>>> import numpy as np
>>> np.set_printoptions(precision=4, suppress=True, linewidth=160)
>>> tidy = lambda a: np.round(a, 4) + 0
>>> m1 = np.load("out7.npy")
>>> m1
array([[-1,  0],
       [ 1,  2],
       [ 3,  4]])
>>> q, r_ = np.linalg.qr(m1)
>>> tidy(q @ r_)
array([[-1.,  0.],
       [ 1.,  2.],
       [ 3.,  4.]])
>>> tidy(abs(r_[0, 0])), tidy(np.linalg.norm(m1[:, 0]))
(np.float64(3.3166), np.float64(3.3166))
>>> np.trace(q @ q.T)
np.float64(2.0)
>>> proj = m1 @ np.linalg.solve(m1.T @ m1, m1.T)
>>> tidy(np.linalg.eigvalsh(proj))
array([0., 1., 1.])
>>> tidy(proj @ m1[:, 0])
array([-1.,  1.,  3.])
>>> u = np.array([2, 1])
>>> print(np.polyval(u, m1[1]))
[3 5]
>>> np.array([np.convolve(row, u, "same") for row in m1])
array([[-2, -1],
       [ 2,  5],
       [ 6, 11]])
>>> np.correlate(m1[1], m1[0], "full")
array([ 0, -1, -2])
>>> M2 = m1 / np.linalg.norm(m1, axis=1, keepdims=True)
>>> G = M2 @ M2.T
>>> (np.abs(G) > 0.9).astype(int)
array([[1, 0, 0],
       [0, 1, 1],
       [0, 1, 1]])
>>> print(tidy(G))
[[ 1.     -0.4472 -0.6   ]
 [-0.4472  1.      0.9839]
 [-0.6     0.9839  1.    ]]
>>> print(np.argwhere(np.triu(np.abs(G) > 0.95, 1)))
[[1 2]]
>>> tidy(np.linalg.norm(M2, axis=1))
array([1., 1., 1.])
>>> u = np.array([-1, 4, -4, 3]) + 0.5
>>> W0 = np.outer(u, u) / (u @ u)
>>> tidy(W0)
array([[ 0.0056, -0.05  ,  0.0389, -0.0389],
       [-0.05  ,  0.45  , -0.35  ,  0.35  ],
       [ 0.0389, -0.35  ,  0.2722, -0.2722],
       [-0.0389,  0.35  , -0.2722,  0.2722]])
>>> print(np.linalg.matrix_rank(W0))
1
>>> W0[:, 4]
Traceback (most recent call last):
  File "<python-input-26>", line 1, in <module>
    W0[:, 4]
    ~~^^^^^^
IndexError: index 4 is out of bounds for axis 1 with size 4
>>> tidy(np.diff(W0, axis=0))
array([[-0.0556,  0.5   , -0.3889,  0.3889],
       [ 0.0889, -0.8   ,  0.6222, -0.6222],
       [-0.0778,  0.7   , -0.5444,  0.5444]])
>>> print(tidy(W0.sum(axis=0)))
[-0.0444  0.4    -0.3111  0.3111]
>>> tidy(W0.mean(axis=0))
array([-0.0111,  0.1   , -0.0778,  0.0778])
>>> tidy(np.linalg.norm(W0))
np.float64(1.0)
>>> print(np.count_nonzero(W0))
16
>>> W0.shape
(4, 4)
>>> np.abs(W0).max()
np.float64(0.45)
>>> np.zeros(4, 4)
Traceback (most recent call last):
  File "<python-input-34>", line 1, in <module>
    np.zeros(4, 4)
    ~~~~~~~~^^^^^^
TypeError: Cannot interpret '4' as a data type
>>> left, s, Vh = np.linalg.svd(W0)
>>> vecs = Vh[:(s > 1e-8).sum()]
>>> rng = np.random.default_rng(607079)
>>> x = W0[0] + 3 * W0[2] + rng.integers(2) * np.eye(4)[1]
>>> tidy(x)
array([ 0.1222, -1.1   ,  0.8556, -0.8556])
>>> tidy(np.linalg.norm(x - vecs.T @ vecs @ x))
np.float64(0.0)
>>> np.linalg.matrix_rank(np.vstack([W0, x]))
np.int64(1)
>>> np.allclose(vecs.T @ vecs @ x, x)
True
>>> basis = np.array([[0, -2, 2], [1, -2, 2]])
>>> A = np.repeat(basis, 10 // 2, axis=0)
>>> A = A + 0.3 * rng.normal(size=A.shape)
>>> tidy(A)
array([[ 0.2313, -2.2926,  1.9553],
       [ 0.1554, -1.8055,  1.9908],
       [ 0.234 , -1.8337,  1.8068],
       [ 0.1257, -1.9062,  2.0415],
       [ 0.2552, -2.0082,  1.9336],
       [ 0.3462, -1.8485,  2.4155],
       [ 1.2328, -2.2356,  1.9738],
       [ 0.9177, -1.9487,  2.3662],
       [ 0.9745, -2.0158,  1.8141],
       [ 0.983 , -1.8374,  2.6843]])
>>> idx = rng.permutation(2)
>>> M2 = m1[:, idx] * rng.choice([-1, 1], 2)
>>> M2
array([[ 1,  0],
       [-1,  2],
       [-3,  4]])
>>> left, _, Vh = np.linalg.svd(m1.T @ M2)
>>> tidy(np.linalg.lstsq(m1, M2)[0])
array([[-1.,  0.],
       [ 0.,  1.]])
>>> tidy(left @ Vh)
array([[-1.,  0.],
       [ 0.,  1.]])
